% python3 -q
>>> import numpy as np
>>> np.set_printoptions(suppress=True, linewidth=200)
>>> def rd(a):
...     return np.round(a, 3) + 0
... 
>>> arr = np.array([[0.5, -2.0, 0.1, -0.4, -1.2, -0.1],
...     [2.4, 0.5, -0.8, 2.0, 1.0, -0.7],
...     [-1.5, -0.3, -1.0, 0.2, -0.9, 0.7],
...     [-1.2, 0.6, 0.0, 0.6, 1.2, 0.7],
...     [-1.9, -0.5, -0.6, 0.0, -1.8, 1.0],
...     [-1.2, -1.6, 0.2, -1.6, 1.0, -1.3],
...     [0.1, 0.4, 0.0, -1.2, 1.0, -1.2]])
>>> arr
array([[ 0.5, -2. ,  0.1, -0.4, -1.2, -0.1],
       [ 2.4,  0.5, -0.8,  2. ,  1. , -0.7],
       [-1.5, -0.3, -1. ,  0.2, -0.9,  0.7],
       [-1.2,  0.6,  0. ,  0.6,  1.2,  0.7],
       [-1.9, -0.5, -0.6,  0. , -1.8,  1. ],
       [-1.2, -1.6,  0.2, -1.6,  1. , -1.3],
       [ 0.1,  0.4,  0. , -1.2,  1. , -1.2]])
>>> O, Rm = np.linalg.qr(arr)
>>> O.shape, Rm.shape
((7, 6), (6, 6))
>>> rd(np.abs(np.diag(Rm)))
array([3.842, 2.669, 1.416, 1.694, 2.544, 0.392])
>>> np.allclose(Rm.T @ Rm, arr.T @ arr)
True
>>> rng = np.random.default_rng(5120)
>>> labels = rng.permutation(6)
>>> A2 = arr[:, labels] * rng.choice([-1, 1], 6)
>>> A2
array([[-0.1, -1.2, -0.5,  0.1, -0.4, -2. ],
       [-0.7,  1. , -2.4, -0.8,  2. ,  0.5],
       [ 0.7, -0.9,  1.5, -1. ,  0.2, -0.3],
       [ 0.7,  1.2,  1.2,  0. ,  0.6,  0.6],
       [ 1. , -1.8,  1.9, -0.6,  0. , -0.5],
       [-1.3,  1. ,  1.2,  0.2, -1.6, -1.6],
       [-1.2,  1. , -0.1,  0. , -1.2,  0.4]])
>>> U, _, VT = np.linalg.svd(arr.T @ A2)
>>> rd(np.linalg.lstsq(arr, A2)[0])
array([[ 0.,  0., -1.,  0.,  0.,  0.],
       [ 0.,  0.,  0.,  0.,  0.,  1.],
       [ 0.,  0.,  0.,  1.,  0.,  0.],
       [ 0.,  0.,  0.,  0.,  1.,  0.],
       [ 0.,  1.,  0.,  0.,  0.,  0.],
       [ 1.,  0.,  0.,  0.,  0.,  0.]])
>>> rd(U @ VT)
array([[ 0.,  0., -1.,  0.,  0.,  0.],
       [ 0.,  0.,  0.,  0.,  0.,  1.],
       [ 0.,  0.,  0.,  1.,  0.,  0.],
       [ 0.,  0.,  0.,  0.,  1.,  0.],
       [ 0.,  1.,  0.,  0.,  0.,  0.],
       [ 1.,  0.,  0.,  0.,  0.,  0.]])
